% ipython --no-banner

In [1]: import numpy as np

In [2]: from numpy import linalg as LA

In [3]: np.set_printoptions(precision=2, suppress=True, linewidth=160, legacy="1.25")

In [4]: A = np.abs(np.array([[0, 1, 2, 0, 2],
   ...:     [2, 2, 1, 1, 2],
   ...:     [2, 0, 1, 1, 0],
   ...:     [2, 2, 2, 2, 1],
   ...:     [1, 1, 2, 0, 2]])) + np.eye(5)

In [5]: A = A / A.sum(axis=1, keepdims=True)

In [6]: A
Out[6]: 
array([[0.17, 0.17, 0.33, 0.  , 0.33],
       [0.22, 0.33, 0.11, 0.11, 0.22],
       [0.4 , 0.  , 0.4 , 0.2 , 0.  ],
       [0.2 , 0.2 , 0.2 , 0.3 , 0.1 ],
       [0.14, 0.14, 0.29, 0.  , 0.43]])

In [7]: W1 = np.array([[-3, 1, -2, 1, 0],
   ...:     [2, -1, 2, -1, 2],
   ...:     [1, 1, 3, -2, 3],
   ...:     [-3, 1, -1, 3, -3],
   ...:     [2, -2, -3, -3, 0]])

In [8]: b = np.array([-3, -1, -3, 2, 2])

In [9]: hid = np.maximum(A @ W1 + b, 0)

In [10]: hid
Out[10]: 
array([[0.  , 0.  , 0.  , 0.33, 3.33],
       [0.  , 0.  , 0.  , 1.33, 2.67],
       [0.  , 0.  , 0.  , 2.2 , 2.6 ],
       [0.  , 0.  , 0.  , 2.2 , 2.1 ],
       [0.  , 0.  , 0.  , 0.14, 3.14]])

In [11]: W2 = np.array([[1, 0, 2], [-1, 2, 3], [1, 1, 3], [2, -3, -3], [-2, -2, 3]])

In [12]: hid @ W2
Out[12]: 
array([[ -6.  ,  -7.67,   9.  ],
       [ -2.67,  -9.33,   4.  ],
       [ -0.8 , -11.8 ,   1.2 ],
       [  0.2 , -10.8 ,  -0.3 ],
       [ -6.  ,  -6.71,   9.  ]])

In [13]: (hid @ W2).round(6).argmax(axis=1)
Out[13]: array([2, 2, 2, 0, 2])

In [14]: M2 = hid / np.sqrt((hid ** 2).mean(axis=1, keepdims=True))

In [15]: M2[2]
Out[15]: array([0.  , 0.  , 0.  , 1.44, 1.71])

In [16]: LA.matrix_rank(hid - hid.mean(axis=1, keepdims=True))
Out[16]: 2

In [17]: W0 = np.load("test13.npy")

In [18]: W0
Out[18]: 
array([[ 2,  2, -2, -5,  4],
       [-4, -5, -4, -4, -3],
       [-5,  2, -5, -5,  0],
       [ 3, -4, -2, -1,  3]])

In [19]: f, g = W0[0], W0[1]

In [20]: f @ g
Out[20]: -2

In [21]: pr = (f @ g) / (f @ f) * f

In [22]: round((g - pr) @ f, 2)
Out[22]: 0.0

In [23]: np.outer(f, g)
Out[23]: 
array([[ -8, -10,  -8,  -8,  -6],
       [ -8, -10,  -8,  -8,  -6],
       [  8,  10,   8,   8,   6],
       [ 20,  25,  20,  20,  15],
       [-16, -20, -16, -16, -12]])

In [24]: round(LA.norm(f + g) ** 2 + LA.norm(f - g) ** 2, 2)
Out[24]: 270.0

In [25]: M2 = np.array([[1, 5, 1], [3, 6, 2]])

In [26]: W2 = np.kron(M2, W0)

In [27]: W2
Out[27]: 
array([[  2,   2,  -2,  -5,   4,  10,  10, -10, -25,  20,   2,   2,  -2,  -5,   4],
       [ -4,  -5,  -4,  -4,  -3, -20, -25, -20, -20, -15,  -4,  -5,  -4,  -4,  -3],
       [ -5,   2,  -5,  -5,   0, -25,  10, -25, -25,   0,  -5,   2,  -5,  -5,   0],
       [  3,  -4,  -2,  -1,   3,  15, -20, -10,  -5,  15,   3,  -4,  -2,  -1,   3],
       [  6,   6,  -6, -15,  12,  12,  12, -12, -30,  24,   4,   4,  -4, -10,   8],
       [-12, -15, -12, -12,  -9, -24, -30, -24, -24, -18,  -8, -10,  -8,  -8,  -6],
       [-15,   6, -15, -15,   0, -30,  12, -30, -30,   0, -10,   4, -10, -10,   0],
       [  9, -12,  -6,  -3,   9,  18, -24, -12,  -6,  18,   6,  -8,  -4,  -2,   6]])

In [28]: W2.shape
Out[28]: (8, 15)

In [29]: data = np.array([[-1, 0, 0, 0, 0, 0, 0],
    ...:     [-3, 9, 0, 0, 0, 0, 0],
    ...:     [-5, -6, -3, 0, 0, 0, 0],
    ...:     [8, -8, -9, 9, 0, 0, 0],
    ...:     [2, -5, 9, -2, 2, 0, 0],
    ...:     [4, 6, 9, -5, -1, -6, 0],
    ...:     [-1, 8, 2, 9, -5, 9, 2]])

In [30]: f, g = data[2], data[5]

In [31]: f @ f
Out[31]: 70

In [32]: f @ g
Out[32]: -83

In [33]: pr = (f @ g) / (f @ f) * f

In [34]: (g - pr) @ f
Out[34]: 0.0

In [35]: np.outer(f, g)
Out[35]: 
array([[-20, -30, -45,  25,   5,  30,   0],
       [-24, -36, -54,  30,   6,  36,   0],
       [-12, -18, -27,  15,   3,  18,   0],
       [  0,   0,   0,   0,   0,   0,   0],
       [  0,   0,   0,   0,   0,   0,   0],
       [  0,   0,   0,   0,   0,   0,   0],
       [  0,   0,   0,   0,   0,   0,   0]])

In [36]: theta = np.radians(60)

In [37]: Rm = np.eye(7)

In [38]: Rm[6, 6] = Rm[5, 5] = np.cos(theta)

In [39]: Rm[6, 5], Rm[5, 6] = -np.sin(theta), np.sin(theta)

In [40]: Rm
Out[40]: 
array([[ 1.  ,  0.  ,  0.  ,  0.  ,  0.  ,  0.  ,  0.  ],
       [ 0.  ,  1.  ,  0.  ,  0.  ,  0.  ,  0.  ,  0.  ],
       [ 0.  ,  0.  ,  1.  ,  0.  ,  0.  ,  0.  ,  0.  ],
       [ 0.  ,  0.  ,  0.  ,  1.  ,  0.  ,  0.  ,  0.  ],
       [ 0.  ,  0.  ,  0.  ,  0.  ,  1.  ,  0.  ,  0.  ],
       [ 0.  ,  0.  ,  0.  ,  0.  ,  0.  ,  0.5 ,  0.87],
       [ 0.  ,  0.  ,  0.  ,  0.  ,  0.  , -0.87,  0.5 ]])

In [41]: M2 = data @ Rm.T

In [42]: LA.svd(data, compute_uv=False), LA.svd(M2, compute_uv=False)
Out[42]: 
(array([21.3 , 18.06, 11.7 ,  9.78,  2.84,  1.91,  0.02]),
 array([21.3 , 18.06, 11.7 ,  9.78,  2.84,  1.91,  0.02]))

In [43]: np.allclose(LA.norm(data, axis=1), LA.norm(M2, axis=1))
Out[43]: True

In [44]: np.argsort(-LA.norm(data, axis=0).round(6), kind="stable")[:3]
Out[44]: array([1, 2, 3])

In [45]: round(np.log10(LA.cond(data)))
Out[45]: 3

In [46]: LA.cond(data) > 100
Out[46]: True

In [47]: round(LA.norm(data, 2) / LA.norm(data), 2)
Out[47]: 0.67

In [48]: LA.matrix_rank(data, rtol=0.1)
Out[48]: 5

In [49]: rng = np.random.default_rng(7793)

In [50]: lab = rng.permutation(7)

In [51]: lab
Out[51]: array([5, 2, 1, 3, 0, 6, 4])

In [52]: M2 = data[lab][:, lab]

In [53]: M2
Out[53]: 
array([[-6,  9,  6, -5,  4,  0, -1],
       [ 0, -3, -6,  0, -5,  0,  0],
       [ 0,  0,  9,  0, -3,  0,  0],
       [ 0, -9, -8,  9,  8,  0,  0],
       [ 0,  0,  0,  0, -1,  0,  0],
       [ 9,  2,  8,  9, -1,  2, -5],
       [ 0,  9, -5, -2,  2,  0,  2]])

In [54]: np.trace(M2)
Out[54]: 12

In [55]: np.sort(np.abs(LA.eigvals(M2)))
Out[55]: array([1., 2., 2., 3., 6., 9., 9.])

In [56]: np.diag(M2)
Out[56]: array([-6, -3,  9,  9, -1,  2,  2])

In [57]: K = np.loadtxt("mat.csv", delimiter=",")

In [58]: K
Out[58]: 
array([[  1.,  -5.,   0.],
       [  2.,  -5.,  -1.],
       [  7., -10.,   0.],
       [  9., -11.,   2.],
       [  5., -15.,   1.],
       [  5., -10.,  -1.],
       [ 10.,  -7.,  -2.],
       [  9.,  -7.,   2.],
       [ 11.,  -4.,  -1.],
       [ 14.,  -9.,   4.],
       [ 14.,  -9.,  -1.],
       [ 16., -11.,   2.],
       [ 16.,  -7.,  -2.],
       [ 21., -12.,  -4.],
       [ 20., -17.,  -2.],
       [ 19., -15.,  -5.],
       [ 16., -11.,  -2.],
       [ 16., -10.,   0.],
       [ 20., -11.,  -2.],
       [ 21., -10.,  -2.],
       [ 19., -10.,  -5.],
       [ 20., -13.,  -7.],
       [ 23., -16.,  -2.],
       [ 25., -19.,  -7.],
       [ 27., -17.,  -6.],
       [ 30., -18.,  -6.],
       [ 29., -18.,  -7.],
       [ 32., -21.,  -2.],
       [ 34., -21.,  -1.],
       [ 33., -22.,  -1.],
       [ 30., -24.,  -6.],
       [ 28., -23., -11.],
       [ 25., -24., -11.],
       [ 24., -20., -10.],
       [ 28., -17.,  -6.],
       [ 23., -13., -10.],
       [ 18., -18., -15.],
       [ 22., -20., -11.],
       [ 24., -16., -16.]])

In [59]: proj = np.triu(np.array([[-1, -1, 2, -3, 0],
    ...:     [-1, -3, -1, -2, 1],
    ...:     [-2, 2, -2, -2, 2],
    ...:     [-1, 2, 1, 0, 1],
    ...:     [3, -2, -2, 0, 3]]), 1) + np.eye(5)

In [60]: M2 = proj @ A @ LA.inv(proj)

In [61]: round(float(LA.det(M2)), 2)
Out[61]: -0.0

In [62]: LA.matrix_rank(M2)
Out[62]: 5

In [63]: d = LA.norm(K[:, None] - K[None], axis=-1)

In [64]: LA.matrix_rank(d ** 2)
Out[64]: 5

In [65]: d.shape
Out[65]: (39, 39)

In [66]: np.flatnonzero(d[31] < d.mean() / 2)
Out[66]: array([23, 26, 30, 31, 32, 33, 37])

In [67]: Xc = K - K.mean(axis=0)

In [68]: Uu, sv, Vt = LA.svd(Xc, full_matrices=False)

In [69]: np.abs(Vt[-1])
Out[69]: array([0.4 , 0.86, 0.32])

In [70]: LA.matrix_rank(Xc)
Out[70]: 3

In [71]: Vt[0] * np.sign(Vt[0, np.abs(Vt[0]).argmax()])
Out[71]: array([ 0.82, -0.49, -0.28])

In [72]: np.searchsorted(np.cumsum(sv ** 2) / (sv ** 2).sum(), 0.9) + 1
Out[72]: 2

In [73]: np.abs(Uu[:, 0]).argmax()
Out[73]: 0

In [74]: (np.sign(Uu[:, 0]) == np.sign(Uu[0, 0])).astype(int)
Out[74]: array([1, 1, 1, 1, 1, 1, 1, 1, 1, 1, 1, 1, 1, 0, 0, 0, 1, 1, 1, 1, 1, 0, 0, 0, 0, 0, 0, 0, 0, 0, 0, 0, 0, 0, 0, 0, 0, 0, 0])

In [75]: m1 = np.load("data.npy")

In [76]: m1
Out[76]: 
array([[-3.05, -0.29, -0.08, -1.76, -0.64,  0.59,  0.38],
       [-0.21,  0.03, -0.2 ,  0.05, -0.25,  0.1 , -0.09],
       [ 2.81,  0.27,  0.28,  1.7 ,  0.51, -0.54, -0.44],
       [-2.78, -0.15, -0.37, -1.81, -0.61,  0.37,  0.2 ],
       [-3.05, -0.22, -0.31, -1.53, -0.6 ,  0.46,  0.37],
       [ 5.79,  0.81,  0.59,  3.41,  1.06, -0.93, -0.69],
       [-5.9 , -0.5 , -0.38, -3.46, -1.3 ,  0.9 ,  0.58],
       [-0.06, -0.08, -0.01, -0.02, -0.1 ,  0.1 , -0.06],
       [-0.09,  0.1 , -0.09,  0.05,  0.02, -0.05,  0.11],
       [-5.58, -0.47, -0.78, -3.3 , -1.2 ,  0.88,  0.6 ],
       [ 2.9 ,  0.45,  0.27,  1.7 ,  0.73, -0.57, -0.21],
       [ 5.71,  0.59,  0.54,  3.33,  1.34, -1.1 , -0.61],
       [ 5.83,  0.61,  0.47,  3.51,  1.19, -0.76, -0.66],
       [ 2.88,  0.34,  0.25,  1.74,  0.55, -0.56, -0.37],
       [ 5.83,  0.6 ,  0.43,  3.39,  1.2 , -0.87, -0.65],
       [-2.89, -0.49, -0.23, -1.67, -0.62,  0.26,  0.22],
       [ 2.83,  0.38,  0.25,  1.62,  0.53, -0.33, -0.4 ],
       [-5.66, -0.58, -0.76, -3.6 , -1.26,  1.12,  0.61]])

In [77]: cov = np.cov(m1, rowvar=False)

In [78]: m1.std(axis=0)
Out[78]: array([4.07, 0.43, 0.41, 2.41, 0.86, 0.67, 0.45])

In [79]: np.round(np.corrcoef(m1[:, 5], m1[:, 2])[0, 1], 2)
Out[79]: -0.96

In [80]: np.argwhere(np.triu(np.abs(np.corrcoef(m1.T)) > 0.8, 1))
Out[80]: 
array([[0, 1],
       [0, 2],
       [0, 3],
       [0, 4],
       [0, 5],
       [0, 6],
       [1, 2],
       [1, 3],
       [1, 4],
       [1, 5],
       [1, 6],
       [2, 3],
       [2, 4],
       [2, 5],
       [2, 6],
       [3, 4],
       [3, 5],
       [3, 6],
       [4, 5],
       [4, 6],
       [5, 6]])

In [81]: np.round(LA.eigvalsh(cov)[::-1], 2) + 0
Out[81]: array([25.47,  0.02,  0.01,  0.01,  0.01,  0.01,  0.  ])
